In [1]: import numpy as np

In [2]: import numpy.linalg as la

In [3]: np.set_printoptions(precision=2, suppress=True, linewidth=100)

In [4]: def rnd(a):
   ...:     return np.round(a, 2) + 0
   ...: 

In [5]: F = np.load("run0.npy")

In [6]: print(rnd(F))
[[ 0.09 -0.09 -0.27]
 [-0.09  0.09  0.27]
 [-0.27  0.27  0.82]]

In [7]: # a projection of rank 1

In [8]: C2 = F.T @ F

In [9]: print(la.matrix_rank(C2))
1

In [10]: vec = np.array([1, 2, -3])

In [11]: print(rnd(F @ vec))
[ 0.73 -0.73 -2.18]

In [12]: print(np.trace(F))
1.0

In [13]: print(rnd(la.eigvalsh(2 * F - np.eye(3))))
[-1. -1.  1.]

In [14]: print(rnd(F @ F @ vec))
[ 0.73 -0.73 -2.18]

In [15]: print(rnd((vec - F @ vec) @ (F @ vec)))
0.0

In [16]: M2 = F / la.norm(F, axis=1, keepdims=True)

In [17]: C2 = M2 @ M2.T

In [18]: print((C2 - 2 * np.eye(3)).round(6).argmax(axis=1))
[0 2 1]

In [19]: print(np.argwhere(np.triu(np.abs(C2) > 0.95, 1)))
[[0 1]
 [0 2]
 [1 2]]

In [20]: print(np.allclose(F[:-1].T @ la.lstsq(F[:-1].T, F[-1])[0], F[-1]))
True

In [21]: print(np.unique(F.round(6), axis=0).shape)
(3, 3)

In [22]: print(np.abs(np.diag(la.qr(F)[1])) > 1e-9)
[ True False False]

In [23]: print(rnd(F @ la.pinv(F) @ F))
[[ 0.09 -0.09 -0.27]
 [-0.09  0.09  0.27]
 [-0.27  0.27  0.82]]

In [24]: print(rnd(np.trace(la.pinv(F) @ F)))
1.0

In [25]: theta = np.radians(180)

In [26]: r_ = np.eye(3)

In [27]: r_[2, 2] = r_[0, 0] = np.cos(theta)

In [28]: r_[2, 0], r_[0, 2] = -np.sin(theta), np.sin(theta)

In [29]: print(rnd(r_))
[[-1.  0.  0.]
 [ 0.  1.  0.]
 [ 0.  0. -1.]]

In [30]: M2 = F @ r_.T

In [31]: print(rnd(np.abs(M2 - F).max(axis=0)))
[0.55 0.   1.64]

In [32]: print(np.allclose(la.norm(F, axis=1), la.norm(M2, axis=1)))
True

In [33]: print(rnd(la.det(r_)), np.trace(r_))
1.0 -1.0

In [34]: m1 = np.loadtxt("block16.csv", delimiter=",")

In [35]: print(m1)
[[  8.  -2.  -4.   4.  -1.  -2.]
 [  2.  10.   4.   1.   5.   2.]
 [-10.  10.  -8.  -5.   5.  -4.]
 [  0.   0.   0.   4.  -1.  -2.]
 [  0.   0.   0.   1.   5.   2.]
 [  0.   0.   0.  -5.   5.  -4.]]

In [36]: W = np.array([[3, 0], [3, 2], [3, 2], [2, 2], [0, 1], [2, 1]])

In [37]: c = np.array([2, 2])

In [38]: H = np.maximum(m1 @ W + c, 0)

In [39]: print(H)
[[12.  0.]
 [56. 39.]
 [ 0.  0.]
 [ 6.  7.]
 [ 8. 11.]
 [ 0.  0.]]

In [40]: print(la.matrix_rank(H))
2

In [41]: print((H > 0).astype(int))
[[1 0]
 [1 1]
 [0 0]
 [1 1]
 [1 1]
 [0 0]]

In [42]: Z = np.array([[1, 8, 1], [8, 9, 4]])

In [43]: print(H @ Z)
[[ 12.  96.  12.]
 [368. 799. 212.]
 [  0.   0.   0.]
 [ 62. 111.  34.]
 [ 96. 163.  52.]
 [  0.   0.   0.]]

In [44]: print((H @ Z).round(6).argmax(axis=1))
[1 1 0 1 1 0]

In [45]: vec = np.array([2, -1, -1, 0, 2, 1])

In [46]: target = m1 @ vec

In [47]: c, lr = np.zeros(6), 1 / la.norm(m1, 2) ** 2

In [48]: for i in range(50):
    ...:     c -= lr * m1.T @ (m1 @ c - target)
    ...:     if i % 10 == 0: print(i, round(la.norm(m1 @ c - target), 2))
    ...: 
0 18.48
10 5.93
20 3.41
30 2.2
40 1.47

In [49]: print(rnd(c))
[ 1.95 -0.99 -0.86  0.08  1.98  0.77]

In [50]: M2 = m1[0, 0] * m1[1:] - np.outer(m1[1:, 0], m1[0])

In [51]: print(M2)
[[   0.   84.   40.    0.   42.   20.]
 [   0.   60. -104.    0.   30.  -52.]
 [   0.    0.    0.   32.   -8.  -16.]
 [   0.    0.    0.    8.   40.   16.]
 [   0.    0.    0.  -40.   40.  -32.]]

In [52]: print(la.matrix_rank(M2), la.matrix_rank(m1))
5 6

In [53]: print(np.flatnonzero(~M2.round(6).any(axis=1)))
[]

In [54]: print(m1[:, 0] / m1[0, 0])
[ 1.    0.25 -1.25  0.    0.    0.  ]

In [55]: print(m1.reshape(2, -1))
[[  8.  -2.  -4.   4.  -1.  -2.   2.  10.   4.   1.   5.   2. -10.  10.  -8.  -5.   5.  -4.]
 [  0.   0.   0.   4.  -1.  -2.   0.   0.   0.   1.   5.   2.   0.   0.   0.  -5.   5.  -4.]]

In [56]: print(m1.reshape(-1, 2))
[[  8.  -2.]
 [ -4.   4.]
 [ -1.  -2.]
 [  2.  10.]
 [  4.   1.]
 [  5.   2.]
 [-10.  10.]
 [ -8.  -5.]
 [  5.  -4.]
 [  0.   0.]
 [  0.   4.]
 [ -1.  -2.]
 [  0.   0.]
 [  0.   1.]
 [  5.   2.]
 [  0.   0.]
 [  0.  -5.]
 [  5.  -4.]]

In [57]: t3 = m1.reshape(6, 2, -1)

In [58]: print(np.einsum("ihd,jhd->hij", t3, t3).shape)
(2, 6, 6)

In [59]: print(t3.shape)
(6, 2, 3)

In [60]: feats = np.load("case3.npy")

In [61]: print(rnd(feats))
[[-1.57 -0.66  1.12 -2.67 -3.7 ]
 [-0.52 -2.23  4.34  0.25 -0.91]
 [-1.56 -0.78  1.35 -2.59 -3.67]
 [ 0.   -2.19  4.31  1.24  0.35]
 [ 1.53 -0.02  0.21  2.97  3.71]
 [ 0.76  2.16 -4.18  0.25  1.5 ]
 [ 1.48  1.23 -2.25  2.17  3.4 ]
 [-0.59  1.83 -3.68 -2.18 -1.73]
 [-0.39  2.   -3.98 -1.87 -1.25]
 [-1.1  -1.93  3.67 -1.04 -2.36]
 [ 1.4  -0.53  1.2   3.02  3.49]
 [-0.56  1.86 -3.73 -2.14 -1.65]
 [ 0.8  -1.63  3.29  2.46  2.19]
 [-1.51  0.14 -0.45 -3.   -3.68]
 [ 1.54  0.92 -1.63  2.47  3.6 ]
 [ 0.21 -2.1   4.16  1.59  0.84]
 [-0.87  1.54 -3.14 -2.55 -2.35]
 [ 0.89 -1.51  3.07  2.58  2.41]
 [-0.83 -2.13  4.1  -0.41 -1.68]
 [ 1.55  0.12 -0.07  2.93  3.74]
 [ 0.83 -1.59  3.22  2.5   2.26]
 [-0.91 -2.08  4.   -0.59 -1.88]
 [-1.46 -1.29  2.37 -2.1  -3.34]
 [ 0.65  2.2  -4.26  0.03  1.24]
 [ 0.94  2.06 -3.95  0.66  1.96]]

In [62]: # looks like rank 2

In [63]: print(np.unique(feats.round(6), axis=0).shape)
(25, 5)

In [64]: print(np.allclose(feats[:-1].T @ la.lstsq(feats[:-1].T, feats[-1])[0], feats[-1]))
True

In [65]: print(rnd(np.trace(la.pinv(feats) @ feats)))
2.0

In [66]: print(la.lstsq(feats[:-1].T, feats[-1])[2])
2

In [67]: A = np.load("out6.npy")

In [68]: print(A)
[[-2.  1.  0.  0.  0.  0.  0.]
 [ 0. -2.  1.  0.  0.  0.  0.]
 [ 0.  0. -2.  1.  0.  0.  0.]
 [ 0.  0.  0. -2.  1.  0.  0.]
 [ 0.  0.  0.  0. -2.  1.  0.]
 [ 0.  0.  0.  0.  0. -2.  1.]
 [ 0.  0.  0.  0.  0.  0. -2.]]

In [69]: theta = np.radians(45)

In [70]: r_ = np.eye(7)

In [71]: r_[0, 0] = r_[1, 1] = np.cos(theta)

In [72]: r_[0, 1], r_[1, 0] = -np.sin(theta), np.sin(theta)

In [73]: print(rnd(r_))
[[ 0.71 -0.71  0.    0.    0.    0.    0.  ]
 [ 0.71  0.71  0.    0.    0.    0.    0.  ]
 [ 0.    0.    1.    0.    0.    0.    0.  ]
 [ 0.    0.    0.    1.    0.    0.    0.  ]
 [ 0.    0.    0.    0.    1.    0.    0.  ]
 [ 0.    0.    0.    0.    0.    1.    0.  ]
 [ 0.    0.    0.    0.    0.    0.    1.  ]]

In [74]: M2 = A @ r_.T

In [75]: print(rnd(np.abs(M2 - A).max(axis=0)))
[1.41 1.71 0.   0.   0.   0.   0.  ]

In [76]: print(rnd(la.svd(A, compute_uv=False)), rnd(la.svd(M2, compute_uv=False)))
[2.94 2.78 2.52 2.18 1.8  1.42 1.12] [2.94 2.78 2.52 2.18 1.8  1.42 1.12]

In [77]: print(rnd(M2))
[[-2.12 -0.71  0.    0.    0.    0.    0.  ]
 [ 1.41 -1.41  1.    0.    0.    0.    0.  ]
 [ 0.    0.   -2.    1.    0.    0.    0.  ]
 [ 0.    0.    0.   -2.    1.    0.    0.  ]
 [ 0.    0.    0.    0.   -2.    1.    0.  ]
 [ 0.    0.    0.    0.    0.   -2.    1.  ]
 [ 0.    0.    0.    0.    0.    0.   -2.  ]]

In [78]: E = np.loadtxt("dump.csv", delimiter=",")

In [79]: print(E)
[[5. 0. 4.]
 [0. 5. 0.]
 [4. 0. 5.]]

In [80]: t3 = np.stack([E, -2 * E, E[::-1]])

In [81]: print(rnd(la.det(t3)))
[  45. -360.  -45.]

In [82]: print(la.matrix_rank(t3.reshape(3, -1)))
2

In [83]: print(t3.shape)
(3, 3, 3)

In [84]: L = la.cholesky(E)

In [85]: print(la.eigvalsh(E).min() > 0)
True

In [86]: print(rnd(np.diag(L) ** 2))
[5.  5.  1.8]

In [87]: print(E / np.sqrt(np.outer(np.diag(E), np.diag(E))))
[[1.  0.  0.8]
 [0.  1.  0. ]
 [0.8 0.  1. ]]

In [88]: K = np.load("data.npy")

In [89]: print(K)
[[ 1.55  3.    1.63  0.05 -2.78]
 [ 1.    1.92  0.88 -0.09 -1.84]
 [ 0.14  0.1  -0.01 -0.03 -0.25]
 [ 1.14  2.17  1.16  0.09 -2.33]
 [ 0.13 -0.09 -0.36  0.06  0.03]
 [ 0.88  1.63  0.8  -0.05 -1.66]
 [-0.15 -0.04 -0.09 -0.06  0.11]
 [-1.24 -2.88 -1.45 -0.01  2.72]
 [-0.55 -0.95 -0.44 -0.14  1.05]
 [-1.01 -2.15 -1.07 -0.09  1.84]
 [-1.05 -2.09 -1.01  0.03  2.17]
 [ 1.18  2.24  1.27 -0.09 -2.33]
 [ 0.14  0.33  0.44 -0.17 -0.48]
 [-0.71 -1.62 -0.85 -0.04  1.78]]

In [90]: proj = K @ la.solve(K.T @ K, K.T)

In [91]: print(rnd(np.trace(proj)))
5.0

In [92]: print(rnd(np.diag(proj)))
[0.53 0.37 0.14 0.37 0.54 0.16 0.27 0.51 0.31 0.39 0.21 0.31 0.48 0.42]

In [93]: print(np.allclose(proj @ proj, proj))
True

In [94]: M2 = np.array([[-1]])

In [95]: Z = np.array([[1, 1, 1], [-1, 2, 0], [-1, 2, 2]])

In [96]: arr = np.block([[M2, np.array([[-1, 0, 2]])], [np.zeros((3, 1)), Z]])

In [97]: print(arr)
[[-1. -1.  0.  2.]
 [ 0.  1.  1.  1.]
 [ 0. -1.  2.  0.]
 [ 0. -1.  2.  2.]]

In [98]: C2 = arr.T @ arr

In [99]: print(rnd(la.svd(arr, compute_uv=False) ** 2))
[15.75  4.54  2.51  0.2 ]

In [100]: print(np.allclose(C2, C2.T))
True

In [101]: print(C2)
[[ 1.  1.  0. -2.]
 [ 1.  4. -3. -3.]
 [ 0. -3.  9.  5.]
 [-2. -3.  5.  9.]]

In [102]: print(la.matrix_rank(C2))
4

In [103]: print(np.diag(C2))
[1. 4. 9. 9.]

In [104]: print((arr @ arr.T).shape)
(4, 4)

In [105]: print(np.trace(C2), (arr ** 2).sum())
23.0 23.0

In [106]: u, r1 = arr[1], arr[3]

In [107]: print(u @ u)
3.0

In [108]: pr = (u @ r1) / (u @ u) * u

In [109]: print(la.matrix_rank(np.outer(u, r1)))
1

In [110]: print((r1 - pr) @ u)
0.0

In [111]: print(pr)
[0. 1. 1. 1.]

In [112]: print(r1 - pr)
[ 0. -2.  1.  1.]

In [113]: print(np.outer(u, r1))
[[ 0. -0.  0.  0.]
 [ 0. -1.  2.  2.]
 [ 0. -1.  2.  2.]
 [ 0. -1.  2.  2.]]

In [114]: vec = np.array([-1, -1, -1, -1])

In [115]: a = np.maximum(arr @ vec, 0)

In [116]: print(rnd(np.tanh(arr @ vec)))
[ 0.   -1.   -0.76 -1.  ]

In [117]: print(np.maximum(arr @ (3 * vec), 0))
[0. 0. 0. 0.]

In [118]: print(arr.T @ a)
[0. 0. 0. 0.]

In [119]: print(np.flatnonzero(a > 1e-9))
[]

In [120]: print(np.maximum(arr @ vec, 0) - np.maximum(-arr @ vec, 0))
[ 0. -3. -1. -3.]

In [121]: M2 = la.inv(arr)

In [122]: print(rnd(la.det(arr) * M2))
[[ 6.  4.  6. -8.]
 [ 0. -4.  0.  2.]
 [ 0. -2. -3.  1.]
 [ 0.  0.  3. -3.]]

In [123]: print(rnd(arr @ M2))
[[1. 0. 0. 0.]
 [0. 1. 0. 0.]
 [0. 0. 1. 0.]
 [0. 0. 0. 1.]]

In [124]: mat = np.load("x.npy")

In [125]: print(mat)
[[ 5.  0.  0.  0.  0.  0.  0.  0.]
 [ 0.  0. -7.  1.  2.  1. -2. -1.]
 [ 0. -7.  8. -9. -2. -2. -9.  5.]
 [ 0.  2. -8. -9.  6. -1.  7. -3.]
 [ 0. -1. -5. -6. -6.  2. -5. -6.]
 [ 0.  7.  7. -9. -5. -9. -6. -3.]
 [ 0. -5. -8.  6.  7. -6. -8.  0.]
 [ 0. -3.  2. -3. -6. -3.  6.  0.]]

In [126]: print(np.allclose(mat @ mat.T, mat.T @ mat))
False

In [127]: print((mat - mat.T) / 2)
[[ 0.   0.   0.   0.   0.   0.   0.   0. ]
 [ 0.   0.   0.  -0.5  1.5 -3.   1.5  1. ]
 [ 0.   0.   0.  -0.5  1.5 -4.5 -0.5  1.5]
 [ 0.   0.5  0.5  0.   6.   4.   0.5  0. ]
 [ 0.  -1.5 -1.5 -6.   0.   3.5 -6.   0. ]
 [ 0.   3.   4.5 -4.  -3.5  0.   0.   0. ]
 [ 0.  -1.5  0.5 -0.5  6.   0.   0.  -3. ]
 [ 0.  -1.  -1.5  0.   0.   0.   3.   0. ]]

In [128]: print(mat @ mat)
[[  25.    0.    0.    0.    0.    0.    0.    0.]
 [   0.   69.  -53.   24.   -5.   23.   64.  -53.]
 [   0.  -56.  263.  -37. -155.   39.    3.   92.]
 [   0.   -1. -105.  179.    2.   15.  -93.  -48.]
 [   0.   86.   87.  104.   -1.   33.   27.   24.]
 [   0.  -86.   83.  109.   -3.  118.  -31.  112.]
 [   0.   59.  -90.  -23.  -26.  121.  189.  -77.]
 [   0.  -65.   22.  105.   65.  -25.  -33.   67.]]

In [129]: print(np.allclose(mat, mat.T))
False

In [130]: print(rnd(la.matrix_power(mat, 2)))
[[  25.    0.    0.    0.    0.    0.    0.    0.]
 [   0.   69.  -53.   24.   -5.   23.   64.  -53.]
 [   0.  -56.  263.  -37. -155.   39.    3.   92.]
 [   0.   -1. -105.  179.    2.   15.  -93.  -48.]
 [   0.   86.   87.  104.   -1.   33.   27.   24.]
 [   0.  -86.   83.  109.   -3.  118.  -31.  112.]
 [   0.   59.  -90.  -23.  -26.  121.  189.  -77.]
 [   0.  -65.   22.  105.   65.  -25.  -33.   67.]]

In [131]: print(rnd(np.abs(la.eigvals(mat)).max()))
17.58

In [132]: M2 = la.inv(mat)

In [133]: print(rnd(la.det(mat) * la.det(M2)))
1.0

In [134]: print(rnd(la.inv(M2)))
[[ 5.  0.  0.  0.  0.  0.  0.  0.]
 [ 0.  0. -7.  1.  2.  1. -2. -1.]
 [ 0. -7.  8. -9. -2. -2. -9.  5.]
 [ 0.  2. -8. -9.  6. -1.  7. -3.]
 [ 0. -1. -5. -6. -6.  2. -5. -6.]
 [ 0.  7.  7. -9. -5. -9. -6. -3.]
 [ 0. -5. -8.  6.  7. -6. -8.  0.]
 [ 0. -3.  2. -3. -6. -3.  6.  0.]]

In [135]: print((np.abs(M2) > 1e-9).astype(int))
[[1 0 0 0 0 0 0 0]
 [0 1 1 1 1 1 1 1]
 [0 1 1 1 1 1 1 1]
 [0 1 1 1 1 1 1 1]
 [0 1 1 1 1 1 1 1]
 [0 1 1 1 1 1 1 1]
 [0 1 1 1 1 1 1 1]
 [0 1 1 1 1 1 1 1]]

In [136]: print(rnd(la.slogdet(mat)[0]))
1.0

In [137]: u = np.array([3, 0, 2, 0, 1, 1, 1, 1])

In [138]: M2 = mat + np.outer(u, np.eye(8)[0])

In [139]: print(M2)
[[ 8.  0.  0.  0.  0.  0.  0.  0.]
 [ 0.  0. -7.  1.  2.  1. -2. -1.]
 [ 2. -7.  8. -9. -2. -2. -9.  5.]
 [ 0.  2. -8. -9.  6. -1.  7. -3.]
 [ 1. -1. -5. -6. -6.  2. -5. -6.]
 [ 1.  7.  7. -9. -5. -9. -6. -3.]
 [ 1. -5. -8.  6.  7. -6. -8.  0.]
 [ 1. -3.  2. -3. -6. -3.  6.  0.]]
